In [1]: import numpy as np

In [2]: import numpy.linalg as la

In [3]: np.set_printoptions(suppress=True, linewidth=160)

In [4]: def rnd(a):
   ...:     return np.round(a, 1) + 0
   ...: 

In [5]: m1 = np.load("dump.npy")

In [6]: print(m1)
[[-1.  1.  0.]
 [ 0. -1.  1.]
 [ 0.  0. -1.]]

In [7]: other = m1 / la.norm(m1, axis=1, keepdims=True)

In [8]: cov = other @ other.T

In [9]: print(rnd(cov))
[[ 1.  -0.5  0. ]
 [-0.5  1.  -0.7]
 [ 0.  -0.7  1. ]]

In [10]: print((cov - 2 * np.eye(3)).round(6).argmax(axis=1))
[2 0 0]

In [11]: print((np.abs(cov) > 0.9).astype(int))
[[1 0 0]
 [0 1 0]
 [0 0 1]]

In [12]: print(rnd(la.matrix_power(m1 - np.diag(np.diag(m1)), 3)))
[[0. 0. 0.]
 [0. 0. 0.]
 [0. 0. 0.]]

In [13]: print(la.matrix_rank(m1 - m1[0, 0] * np.eye(3)))
2

In [14]: print(np.prod(np.diag(m1)), rnd(la.det(m1)))
-1.0 -1.0

In [15]: print(rnd(np.sort(la.eigvals(m1))))
[-1. -1. -1.]

In [16]: print(m1 @ m1)
[[ 1. -2.  1.]
 [ 0.  1. -2.]
 [ 0.  0.  1.]]

In [17]: ev, vecs = la.eig(m1)

In [18]: print(np.prod(ev))
-1.0

In [19]: other = la.invert(m1)
Traceback (most recent call last):
  Cell In[19], line 1
    other = la.invert(m1)
AttributeError: module 'numpy.linalg' has no attribute 'invert'


In [20]: other = la.inv(m1)

In [21]: print(np.allclose(other, m1.T))
False

In [22]: print((np.abs(other) > 1e-9).astype(int))
[[1 1 1]
 [0 1 1]
 [0 0 1]]

In [23]: print(other)
[[-1. -1. -1.]
 [-0. -1. -1.]
 [-0. -0. -1.]]

In [24]: print(m1 @ other)
[[1. 0. 0.]
 [0. 1. 0.]
 [0. 0. 1.]]

In [25]: print(rnd(la.cond(m1)))
4.0

In [26]: E = np.load("run7.npy")

In [27]: print(E)
[[ 0 -3  0  2  4]
 [ 3  0 -4 -2  0]
 [ 0  4  0  1  0]
 [-2  2 -1  0  0]
 [-4  0  0  0  0]]

In [28]: # skew-symmetric

In [29]: print(np.argsort(-la.norm(E, axis=0).round(6), kind="stable")[:3])
[0 1 2]

In [30]: print(rnd(la.norm(E, 2) / la.norm(E)))
0.6

In [31]: print(la.matrix_rank(E, rtol=0.1))
4

In [32]: print([round(float(x), 1) for x in la.svd(E, compute_uv=False)[:3]])
[6.2, 6.2, 3.5]

In [33]: other = np.array([[1, 3, 3], [0, 0, 0], [2, 3, 0], [1, 0, 3], [0, 1, 2]])

In [34]: print(la.matrix_rank(np.vstack([E, other.T])))
5

In [35]: print(np.vstack([E, other.T]).shape)
(8, 5)

In [36]: print(E @ other)
[[  2   4  14]
 [ -7  -3   3]
 [  1   0   3]
 [ -4  -9  -6]
 [ -4 -12 -12]]

In [37]: J = np.load("a.npy")

In [38]: print(J)
[[ 0 -2  0  3  0]
 [ 0  7  0  0  0]
 [ 0  0  0  0  0]]

In [39]: # rank 2

In [40]: left, s, Vh = la.svd(J)

In [41]: print(np.argmax(s[:-1] / (s[1:] + 1e-6)) + 1)
2

In [42]: other = left[:, :2] @ np.diag(s[:2]) @ Vh[:2]

In [43]: print(la.matrix_rank(J, rtol=0.05))
2

In [44]: print(rnd(np.abs(J - other).max()))
0.0

In [45]: print(rnd(other))
[[ 0. -2.  0.  3.  0.]
 [ 0.  7.  0.  0.  0.]
 [ 0.  0.  0.  0.  0.]]

In [46]: feats = np.cumsum(np.array([[-8, 9, 9],
    ...:     [1, -5, -2],
    ...:     [6, 3, -6],
    ...:     [-1, 6, 3],
    ...:     [5, -9, -9],
    ...:     [-2, 7, 7],
    ...:     [-4, 4, 3],
    ...:     [1, 0, -6],
    ...:     [7, 5, 6],
    ...:     [8, -5, -1],
    ...:     [0, 9, 3],
    ...:     [-2, 3, 7],
    ...:     [-1, -7, 9],
    ...:     [-5, 7, -6],
    ...:     [8, -3, 4],
    ...:     [2, -6, -8],
    ...:     [-3, 6, -9],
    ...:     [-6, -8, 2],
    ...:     [1, -5, -7],
    ...:     [-9, -5, 4],
    ...:     [-8, -6, -6],
    ...:     [-5, -5, 8],
    ...:     [-3, -5, -7],
    ...:     [8, -4, 6],
    ...:     [8, 2, 5],
    ...:     [-1, -8, 4]]), axis=0)

In [47]: print(feats)
[[ -8   9   9]
 [ -7   4   7]
 [ -1   7   1]
 [ -2  13   4]
 [  3   4  -5]
 [  1  11   2]
 [ -3  15   5]
 [ -2  15  -1]
 [  5  20   5]
 [ 13  15   4]
 [ 13  24   7]
 [ 11  27  14]
 [ 10  20  23]
 [  5  27  17]
 [ 13  24  21]
 [ 15  18  13]
 [ 12  24   4]
 [  6  16   6]
 [  7  11  -1]
 [ -2   6   3]
 [-10   0  -3]
 [-15  -5   5]
 [-18 -10  -2]
 [-10 -14   4]
 [ -2 -12   9]
 [ -3 -20  13]]

In [48]: idx = feats[:, 1] > np.median(feats[:, 1])

In [49]: f = feats[idx].mean(axis=0) - feats[~idx].mean(axis=0)

In [50]: print(np.argsort(-np.abs(f).round(6), kind="stable"))
[1 0 2]

In [51]: print(rnd((((feats - feats.mean(axis=0)) @ f > 0) == idx).mean()))
0.9

In [52]: proj = feats @ la.solve(feats.T @ feats, feats.T)

In [53]: print(np.allclose(proj @ proj, proj))
True

In [54]: print(rnd(proj @ feats[:, 1]))
[  9.   4.   7.  13.   4.  11.  15.  15.  20.  15.  24.  27.  20.  27.  24.  18.  24.  16.  11.   6.   0.  -5. -10. -14. -12. -20.]

In [55]: print(la.matrix_rank(np.eye(26) - proj))
23

In [56]: K = np.loadtxt("m.csv", delimiter=",")

In [57]: print(K)
[[  3.5  -4.6  17.   -9.5]
 [  5.6  -6.1  15.3  -9.6]
 [  5.2  -4.7  14.3  -9.6]
 [  6.3  -3.5  15.6 -10.6]
 [  5.3  -4.8  16.  -10.9]
 [  4.8  -5.4  14.7 -11.6]
 [  5.2  -6.1  15.3 -10.3]
 [  4.2  -4.8  14.6 -10. ]
 [  3.9  -5.8  15.6  -9.1]
 [  5.2  -5.1  15.2  -9.9]
 [  5.7  -4.2  15.4 -10.7]
 [  5.6  -4.9  15.6 -11. ]
 [  4.2  -4.   15.4  -9.7]
 [  7.7  -6.2  15.  -11.2]
 [  4.   -6.   15.5 -11.9]
 [  5.4  -4.8  15.3 -11.1]
 [  1.6  -3.6  15.4 -10.7]
 [  6.   -6.3  13.6  -8.8]]

In [58]: d = la.norm(K[:, None] - K[None], axis=-1)

In [59]: print(rnd(d[:5, :5]))
[[0.  3.1 3.2 3.5 2.5]
 [3.1 0.  1.8 2.9 2. ]
 [3.2 1.8 0.  2.3 2.1]
 [3.5 2.9 2.3 0.  1.7]
 [2.5 2.  2.1 1.7 0. ]]

In [60]: print((d + 1e9 * np.eye(18)).round(6).argmin(axis=1))
[12  6  9 10 11 15  1  2  7  2 15 15  7 11  5 11 12  1]

In [61]: print(np.unravel_index(d.round(6).argmax(), d.shape))
(np.int64(13), np.int64(16))

In [62]: print(rnd(d[7]))
[2.6 2.1 1.1 2.7 2.  1.8 1.8 0.  1.7 1.2 1.9 2.  1.2 4.  2.4 1.8 3.1 2.8]

In [63]: Xc = (K - K.mean(axis=0)) / K.std(axis=0)

In [64]: print(np.argwhere(np.abs(Xc) > 2))
[[ 0  2]
 [13  0]
 [16  0]
 [17  2]]

In [65]: print(rnd(Xc.std(axis=0)))
[1. 1. 1. 1.]

In [66]: coef = la.lstsq(np.delete(Xc, 1, axis=1), Xc[:, 1])[0]

In [67]: print(rnd(1 - np.var(Xc[:, 1] - np.delete(Xc, 1, axis=1) @ coef)))
0.2

In [68]: print(rnd(coef))
[-0.3  0.2 -0.1]

In [69]: x = np.array([-3, -8, -5, 8])

In [70]: target = K @ x

In [71]: coef, lr = np.zeros(4), 1 / la.norm(K, 2) ** 2

In [72]: for i in range(10):
    ...:     coef -= lr * K.T @ (K @ coef - target)
    ...:     if i % 2 == 0: print(i, round(la.norm(K @ coef - target), 1))
    ...: 
0 38.7
2 38.6
4 38.4
6 38.2
8 38.1

In [73]: print(rnd(coef))
[-1.7  1.5 -5.2  3.6]

In [74]: left, s, Vh = la.svd(K, full_matrices=False)

In [75]: print(rnd(s / s[0]))
[1.  0.1 0.  0. ]

In [76]: print(rnd(Vh @ Vh.T))
[[1. 0. 0. 0.]
 [0. 1. 0. 0.]
 [0. 0. 1. 0.]
 [0. 0. 0. 1.]]

In [77]: print(rnd(np.abs(Vh[0])))
[0.3 0.3 0.8 0.5]

In [78]: print(np.allclose(left * s @ Vh, K))
True

In [79]: print(rnd(left.T @ left))
[[1. 0. 0. 0.]
 [0. 1. 0. 0.]
 [0. 0. 1. 0.]
 [0. 0. 0. 1.]]

In [80]: print(rnd(np.sqrt((s ** 2).sum())), rnd(la.norm(K)))
84.2 84.2

In [81]: print(rnd(np.cumsum(s ** 2) / np.sum(s ** 2)))
[1. 1. 1. 1.]

In [82]: print(rnd(left.T @ K @ Vh.T))
[[83.9  0.   0.   0. ]
 [ 0.   5.7  0.   0. ]
 [ 0.   0.   3.4  0. ]
 [ 0.   0.   0.   3. ]]

In [83]: A = np.array([[-3, -2, -1], [0, 0, 0], [-6, -4, -2]])

In [84]: proj = np.triu(np.array([[1, 3, 2], [2, 1, -1], [1, -3, 1]]), 1) + np.eye(3)

In [85]: other = proj @ A @ la.inv(proj)

In [86]: print(rnd(la.det(other)))
0.0

In [87]: print(rnd(np.poly(other)))
[1. 5. 0. 0.]

In [88]: print(la.matrix_rank(other))
1

In [89]: other = np.array([[-2, 2, -2], [2, 2, 1], [-1, 0, 2]])

In [90]: print(la.matrix_rank(np.vstack([A, other.T])))
3

In [91]: print(np.einsum("ik,kj->ij", A, other))
[[  3 -10   2]
 [  0   0   0]
 [  6 -20   4]]

In [92]: print(np.vstack([A, other.T]).shape)
(6, 3)

In [93]: print(A @ other)
[[  3 -10   2]
 [  0   0   0]
 [  6 -20   4]]

In [94]: print(np.einsum("ik,kj->ji", A, other))
[[  3   0   6]
 [-10   0 -20]
 [  2   0   4]]

In [95]: print(la.matrix_rank(A @ other))
1

In [96]: print(other.T @ A.T)
[[  3   0   6]
 [-10   0 -20]
 [  2   0   4]]

In [97]: s = 20 * 0.9 ** np.arange(3)

In [98]: rng = np.random.default_rng(1122)

In [99]: W0 = rng.normal(size=(18, 3)) * rng.permutation(s)

In [100]: print(rnd(W0))
[[-16.6  22.5  24.9]
 [-14.3  49.7  31.8]
 [-37.7 -10.2 -10.6]
 [-25.1  12.3  20.4]
 [-40.   13.8   0.1]
 [-32.9 -42.3 -37.8]
 [  9.7 -17.9 -10.7]
 [  1.    1.6  31.7]
 [ -8.3 -17.3  -2.4]
 [ 14.5  19.4  -6.7]
 [  4.7   4.1  12.9]
 [ 20.2   5.1   0.7]
 [ -4.1  10.1  24.9]
 [  5.9  32.3  19. ]
 [ 15.6  25.    4.3]
 [ 10.8  -5.7  10.4]
 [  2.1  24.6 -25.3]
 [  4.9   5.4 -18.4]]

In [101]: t3 = np.stack([W0, 3 * W0, W0[::-1]])

In [102]: print(rnd(np.einsum("bij,cij->bc", t3, t3)))
[[ 22154.4  66463.2  -2843.8]
 [ 66463.2 199389.6  -8531.4]
 [ -2843.8  -8531.4  22154.4]]

In [103]: print(la.matrix_rank(t3.reshape(3, -1)))
2

In [104]: print(rnd(la.norm(t3, axis=(1, 2))))
[148.8 446.5 148.8]

In [105]: f = np.array([2, -2, 4, -2, -5]) + 0.5

In [106]: F = np.outer(f, f) / (f @ f)

In [107]: print(rnd(F))
[[ 0.1 -0.1  0.2 -0.1 -0.2]
 [-0.1  0.  -0.1  0.   0.1]
 [ 0.2 -0.1  0.4 -0.1 -0.4]
 [-0.1  0.  -0.1  0.   0.1]
 [-0.2  0.1 -0.4  0.1  0.4]]

In [108]: # a projection of rank 1

In [109]: print([round(float(x), 1) for x in la.svd(J, compute_uv=False)[:3]])
[7.3, 2.9, 0.0]

In [110]: print(la.matrix_rank(J, rtol=0.1))
2
